% python3 -q
>>> import numpy as np
>>> np.set_printoptions(precision=1, suppress=True, linewidth=200, floatmode="fixed")
>>> def rd(a):
...     return np.round(a, 1) + 0
... 
>>> C = np.array([[0, -3, -5], [-3, -2, -2], [3, 3, 4]])
>>> rng = np.random.default_rng(46)
>>> W0 = (rng.random((15, 3)) < 0.25) @ C
>>> W0
array([[-3, -2, -2],
       [ 3,  3,  4],
       [ 0,  0,  0],
       [ 0,  0,  0],
       [-3, -2, -2],
       [ 0,  1,  2],
       [ 0,  0,  0],
       [ 0,  1,  2],
       [ 0,  0,  0],
       [-3, -2, -2],
       [ 0,  0,  0],
       [ 0,  0,  0],
       [ 3,  0, -1],
       [ 3,  3,  4],
       [-3, -2, -2]])
>>> # rows 2 and 3 are equal
>>> Ac = W0 - W0.mean(axis=1)
Traceback (most recent call last):
  File "<python-input-8>", line 1, in <module>
    Ac = W0 - W0.mean(axis=1)
         ~~~^~~~~~~~~~~~~~~~~
ValueError: operands could not be broadcast together with shapes (15,3) (15,) 
>>> Ac = W0 - W0.mean(axis=0)
>>> left, sv, VT = np.linalg.svd(Ac, full_matrices=False)
>>> print(rd((sv ** 2).sum() ** 2 / (sv ** 4).sum()))
1.2
>>> rd(VT[0] * np.sign(VT[0, np.abs(VT[0]).argmax()]))
array([0.6, 0.5, 0.6])
>>> rd(np.abs(VT[-1]))
array([0.2, 0.8, 0.5])
>>> rd(sv)
array([11.9,  3.8,  0.2])
>>> rd(sv ** 2 / (sv ** 2).sum())
array([0.9, 0.1, 0.0])
>>> np.searchsorted(np.cumsum(sv ** 2) / (sv ** 2).sum(), 0.9) + 1
np.int64(1)
>>> mat = np.array([[-4, -2, 1, 2], [4, 2, 2, 1], [4, 2, 0, 0]])
>>> other = np.array([[1, -2, 0], [1, -1, 1]])
>>> C = np.kron(other, mat)
>>> np.linalg.matrix_rank(C)
np.int64(6)
>>> C.shape
(6, 12)
>>> F = np.load("data.npy")
>>> F
array([[3.3, 0.0, 3.0],
       [0.0, 2.3, 1.0],
       [3.0, 0.0, 3.3]])
>>> rd(np.sort(np.abs(np.linalg.eigvals(F))))
array([0.3, 2.3, 6.3])
>>> rd(np.abs(np.linalg.eigvals(F)).max())
np.float64(6.3)
>>> rd(np.linalg.norm(mat) ** 2 / np.linalg.norm(mat, 2) ** 2)
np.float64(1.2)
>>> rd(np.linalg.norm(mat, 1)), rd(np.linalg.norm(mat, np.inf))
(np.float64(12.0), np.float64(9.0))
>>> mat[0] @ mat[1]
np.int64(-16)
>>> rd(np.linalg.norm(mat, axis=0))
array([6.9, 3.5, 2.2, 2.2])
>>> A = np.array([[0, 0, 0, 0], [0, 3, 0, 0], [0, 0, 0, 0], [0, 0, 0, 3]])
>>> # triangular: eigenvalues sit on the diagonal
>>> other = mat + rng.integers(-2, 3, (3, 2)) @ rng.integers(-2, 3, (2, 4))
>>> other
array([[ 0, -2, -3, -1],
       [ 4,  2,  4,  0],
       [ 4,  2, -2,  1]])
>>> other - mat
array([[ 4,  0, -4, -3],
       [ 0,  0,  2, -1],
       [ 0,  0, -2,  1]])
>>> A.T @ A
array([[0, 0, 0, 0],
       [0, 9, 0, 0],
       [0, 0, 0, 0],
       [0, 0, 0, 9]])
>>> print(rd(np.linalg.svd(A, compute_uv=False)))
[3.0 3.0 0.0 0.0]
>>> rd(np.linalg.norm(A, axis=0))
array([0.0, 3.0, 0.0, 3.0])
>>> A[:, 3] @ A[:, 2]
np.int64(0)
>>> A @ A.T
array([[0, 0, 0, 0],
       [0, 9, 0, 0],
       [0, 0, 0, 0],
       [0, 0, 0, 9]])
>>> np.linalg.matrix_power(A, 2)
array([[0, 0, 0, 0],
       [0, 9, 0, 0],
       [0, 0, 0, 0],
       [0, 0, 0, 9]])
>>> print((A - A.T) / 2)
[[0.0 0.0 0.0 0.0]
 [0.0 0.0 0.0 0.0]
 [0.0 0.0 0.0 0.0]
 [0.0 0.0 0.0 0.0]]
>>> rd(np.sort(np.abs(np.linalg.eigvals(A))))
array([0.0, 0.0, 3.0, 3.0])
>>> rd(np.linalg.det(A))
np.float64(0.0)
>>> print(A @ A)
[[0 0 0 0]
 [0 9 0 0]
 [0 0 0 0]
 [0 0 0 9]]
